>>> import numpy as np
>>> import numpy.linalg as la
>>> np.set_printoptions(precision=2, suppress=True, linewidth=100)
>>> tidy = lambda a: np.round(a, 2) + 0
>>> Q, _ = la.qr(np.array([[1.3, 0.2, 1.4], [0.1, -0.8, 0.3], [1.0, -0.8, -0.9]]))
>>> vecs, _ = la.qr(np.array([[1.0, -0.6, 0.2, 0.5, 0.8],
...     [-0.8, 0.1, -0.4, -0.1, -0.5],
...     [1.2, -0.5, -0.9, -0.5, 1.5],
...     [1.0, -0.8, -0.6, -0.6, 0.2],
...     [1.1, 0.3, -0.8, -1.8, -0.4]]))
>>> s = 20 * 0.5 ** np.arange(3)
>>> m1 = Q[:, :3] * s @ vecs[:3]
>>> print(tidy(m1))
[[  9.53   4.23 -10.    -3.93  -7.16]
 [ -0.15   2.12   5.7   -3.08  -4.29]
 [  1.91   4.37  -3.64  -0.53 -12.18]]
>>> print(tidy(m1[1] @ m1[2]))
42.12
>>> print(tidy(la.norm(m1[1], 1)), tidy(la.norm(m1[1], np.inf)))
15.33 5.7
>>> print(tidy(la.norm(m1, 1)), tidy(la.norm(m1, np.inf)))
23.63 34.86
>>> print(tidy(la.norm(m1, axis=1)))
[16.6   8.05 13.59]
>>> print(tidy(la.norm(m1, axis=0)))
[ 9.72  6.44 12.08  5.02 14.77]
>>> print(la.norm(m1, axis=1).argmax())
0
>>> vec = np.array([5, -3, 3, 3, -5])
>>> print(la.norm(m1 @ vec) <= la.norm(m1, 2) * la.norm(vec) + 1e-9)
True
>>> print(tidy(m1 @ np.eye(5)[3]))
[-3.93 -3.08 -0.53]
>>> print(tidy(m1 @ np.ones(5)))
[ -7.34   0.31 -10.07]
>>> u, g = m1[0], m1[1]
>>> print(tidy(u @ g))
-6.61
>>> p = (u @ g) / (u @ u) * u
>>> print(tidy(la.norm(u + g) ** 2 + la.norm(u - g) ** 2))
680.78
>>> print(tidy((g - p) @ u))
0.0
>>> print(la.matrix_rank(np.outer(u, g)))
1
>>> print(tidy(p))
[-0.23 -0.1   0.24  0.09  0.17]
>>> vec = np.array([2, 2, -1, -2, 1])
>>> a = np.maximum(m1 @ vec, 0)
>>> print(tidy(np.maximum(m1 @ (3 * vec), 0)))
[114.67   0.35  15.27]
>>> print(tidy(m1.T @ a))
[ 374.03  184.02 -400.28 -153.43 -336.25]
>>> print(np.flatnonzero(a > 1e-9))
[0 1 2]
>>> print(tidy(m1 * (a > 1e-9)[:, None]))
[[  9.53   4.23 -10.    -3.93  -7.16]
 [ -0.15   2.12   5.7   -3.08  -4.29]
 [  1.91   4.37  -3.64  -0.53 -12.18]]
>>> print(tidy(np.maximum(m1 @ vec, 0) - np.maximum(-m1 @ vec, 0)))
[38.22  0.12  5.09]
